$ python -q
>>> import numpy as np
>>> np.set_printoptions(precision=2, suppress=True, linewidth=160)
>>> J = np.array([[3.1, -0.18, -0.6, -1.48],
...     [-0.18, 3.56, -1.07, 0.06],
...     [-0.6, -1.07, 4.12, -0.1],
...     [-1.48, 0.06, -0.1, 5.22]])
>>> # equal to its transpose
>>> x0 = np.array([2, -2, 1, -1])
>>> y = J @ x0
>>> b, lr = np.zeros(4), 1 / np.linalg.norm(J, 2) ** 2
>>> for i in range(12):
...     b -= lr * J.T @ (J @ b - y)
...     if i % 2 == 0: print(i, round(np.linalg.norm(J @ b - y), 2))
... 
0 4.89
2 2.38
4 1.49
6 0.99
8 0.7
10 0.51
>>> print(round(np.linalg.cond(J), 2))
3.0
>>> B = np.array([[-1.6, -1.6],
...     [1.0, 1.6],
...     [0.5, -0.4],
...     [-2.3, -1.8],
...     [1.8, 0.4],
...     [1.5, -0.2]])
>>> C = np.array([[1.6, -0.2, 0.4, 1.2], [0.0, -0.4, 0.0, 0.4]])
>>> X = B @ C
>>> print(X)
[[-2.56  0.96 -0.64 -2.56]
 [ 1.6  -0.84  0.4   1.84]
 [ 0.8   0.06  0.2   0.44]
 [-3.68  1.18 -0.92 -3.48]
 [ 2.88 -0.52  0.72  2.32]
 [ 2.4  -0.22  0.6   1.72]]
>>> print(np.round(np.linalg.norm(X[5], 1), 2), round(float(np.linalg.norm(X[5], np.inf)), 2))
4.94 2.4
>>> print(np.round(np.linalg.norm(X, 2), 2))
8.53
>>> print(np.linalg.norm(X, axis=1).argmax())
3
>>> print(np.linalg.norm(X, axis=1))
[3.8  2.61 0.94 5.28 3.8  3.02]
>>> print(round(float(np.linalg.norm(X, 1)), 2), np.round(np.linalg.norm(X, np.inf), 2))
13.92 9.26
>>> r0 = np.array([-1, 2, 0])
>>> print(np.convolve(X[2], r0))
[-0.8   1.54 -0.08 -0.04  0.88  0.  ]
>>> print(np.correlate(X[2], X[1], "full"))
[ 1.47  0.43 -0.28  2.12  0.1  -0.05  0.7 ]
>>> r0, v = X[2], X[0]
>>> print(round(float(r0 @ r0), 2))
0.88
>>> pr = (r0 @ v) / (r0 @ r0) * r0
>>> print(np.linalg.matrix_rank(np.outer(r0, v)))
1
>>> print(round(float(np.linalg.norm(r0 + v) ** 2 + np.linalg.norm(r0 - v) ** 2), 2))
30.63
>>> C = 20 * np.array([[0.1, -0.4, 0.9, -0.9, 0.1, 1.4, -1.0, -0.6, -0.2, 1.6, 0.0],
...     [-2.1, 1.3, -0.9, -0.7, -0.3, -2.1, 1.0, -0.3, -0.8, -1.3, 0.9]])
>>> rng = np.random.default_rng(9303)
>>> idx = rng.integers(0, 2, 15)
>>> E = C[idx] + rng.normal(size=(15, 11))
>>> print(E)
[[  1.69 -10.43  18.38 -18.16   3.61  28.24 -19.96 -10.88  -3.67  32.36  -1.52]
 [-42.56  24.99 -19.98 -16.03  -7.8  -43.48  19.29  -7.07 -16.5  -25.49  19.11]
 [-43.41  26.78 -18.39 -16.26  -5.29 -44.2   18.23  -6.82 -16.91 -26.32  18.95]
 [-41.57  25.75 -17.72 -14.37  -6.12 -42.18  19.    -5.58 -16.06 -25.04  16.55]
 [-40.83  27.34 -17.92 -14.41  -5.27 -41.1   19.95  -7.83 -16.26 -27.03  17.67]
 [-40.75  25.78 -16.93 -13.99  -4.96 -42.21  19.4   -4.69 -16.35 -26.06  18.48]
 [-42.66  26.2  -16.25 -14.63  -7.2  -42.22  18.14  -4.59 -15.99 -25.15  16.43]
 [-40.57  25.61 -18.17 -13.12  -6.68 -40.75  19.12  -5.4  -16.25 -25.7   18.61]
 [  3.27  -6.46  18.16 -18.83   1.88  27.79 -20.49 -11.63  -4.    32.9   -0.8 ]
 [  1.89  -7.41  19.19 -19.79   3.57  28.43 -21.66 -11.91  -2.96  33.53   1.22]
 [  1.14  -6.01  18.38 -18.39   1.65  27.78 -20.18 -12.2   -5.03  31.93  -0.28]
 [-40.28  25.55 -18.59 -14.01  -5.23 -42.37  21.09  -8.13 -15.87 -26.44  17.71]
 [-40.02  26.4  -17.71 -14.14  -6.6  -42.4   18.89  -6.92 -15.95 -27.79  17.15]
 [-42.12  28.13 -18.08 -12.7   -6.78 -41.63  20.58  -6.38 -16.09 -24.67  17.64]
 [  1.57  -8.36  18.56 -18.49   0.71  26.92 -19.57 -12.98  -4.89  29.89  -0.53]]
>>> idx = rng.permutation(11)
>>> B = E[:, idx] * rng.choice([-1, 1], 11)
>>> print(B)
[[-18.16 -10.88  32.36 -10.43  -3.67  -3.61   1.52  28.24  18.38  -1.69 -19.96]
 [-16.03  -7.07 -25.49  24.99 -16.5    7.8  -19.11 -43.48 -19.98  42.56  19.29]
 [-16.26  -6.82 -26.32  26.78 -16.91   5.29 -18.95 -44.2  -18.39  43.41  18.23]
 [-14.37  -5.58 -25.04  25.75 -16.06   6.12 -16.55 -42.18 -17.72  41.57  19.  ]
 [-14.41  -7.83 -27.03  27.34 -16.26   5.27 -17.67 -41.1  -17.92  40.83  19.95]
 [-13.99  -4.69 -26.06  25.78 -16.35   4.96 -18.48 -42.21 -16.93  40.75  19.4 ]
 [-14.63  -4.59 -25.15  26.2  -15.99   7.2  -16.43 -42.22 -16.25  42.66  18.14]
 [-13.12  -5.4  -25.7   25.61 -16.25   6.68 -18.61 -40.75 -18.17  40.57  19.12]
 [-18.83 -11.63  32.9   -6.46  -4.    -1.88   0.8   27.79  18.16  -3.27 -20.49]
 [-19.79 -11.91  33.53  -7.41  -2.96  -3.57  -1.22  28.43  19.19  -1.89 -21.66]
 [-18.39 -12.2   31.93  -6.01  -5.03  -1.65   0.28  27.78  18.38  -1.14 -20.18]
 [-14.01  -8.13 -26.44  25.55 -15.87   5.23 -17.71 -42.37 -18.59  40.28  21.09]
 [-14.14  -6.92 -27.79  26.4  -15.95   6.6  -17.15 -42.4  -17.71  40.02  18.89]
 [-12.7   -6.38 -24.67  28.13 -16.09   6.78 -17.64 -41.63 -18.08  42.12  20.58]
 [-18.49 -12.98  29.89  -8.36  -4.89  -0.71   0.53  26.92  18.56  -1.57 -19.57]]
>>> U, _, Vh = np.linalg.svd(E.T @ B)
>>> print(np.round(np.linalg.lstsq(E, B)[0], 2) + 0)
[[ 0.  0.  0.  0.  0.  0.  0.  0.  0. -1.  0.]
 [ 0.  0.  0.  1.  0.  0.  0.  0.  0.  0.  0.]
 [ 0.  0.  0.  0.  0.  0.  0.  0.  1.  0.  0.]
 [ 1.  0.  0.  0.  0.  0.  0.  0.  0.  0.  0.]
 [ 0.  0.  0.  0.  0. -1.  0.  0.  0.  0.  0.]
 [ 0.  0.  0.  0.  0.  0.  0.  1.  0.  0.  0.]
 [ 0.  0.  0.  0.  0.  0.  0.  0.  0.  0.  1.]
 [ 0.  1.  0.  0.  0.  0.  0.  0.  0.  0.  0.]
 [ 0.  0.  0.  0.  1.  0.  0.  0.  0.  0.  0.]
 [ 0.  0.  1.  0.  0.  0.  0.  0.  0.  0.  0.]
 [ 0.  0.  0.  0.  0.  0. -1.  0.  0.  0.  0.]]
>>> print(np.round(U @ Vh, 2) + 0)
[[ 0.  0.  0.  0.  0.  0.  0.  0.  0. -1.  0.]
 [ 0.  0.  0.  1.  0.  0.  0.  0.  0.  0.  0.]
 [ 0.  0.  0.  0.  0.  0.  0.  0.  1.  0.  0.]
 [ 1.  0.  0.  0.  0.  0.  0.  0.  0.  0.  0.]
 [ 0.  0.  0.  0.  0. -1.  0.  0.  0.  0.  0.]
 [ 0.  0.  0.  0.  0.  0.  0.  1.  0.  0.  0.]
 [ 0.  0.  0.  0.  0.  0.  0.  0.  0.  0.  1.]
 [ 0.  1.  0.  0.  0.  0.  0.  0.  0.  0.  0.]
 [ 0.  0.  0.  0.  1.  0.  0.  0.  0.  0.  0.]
 [ 0.  0.  1.  0.  0.  0.  0.  0.  0.  0.  0.]
 [ 0.  0.  0.  0.  0.  0. -1.  0.  0.  0.  0.]]
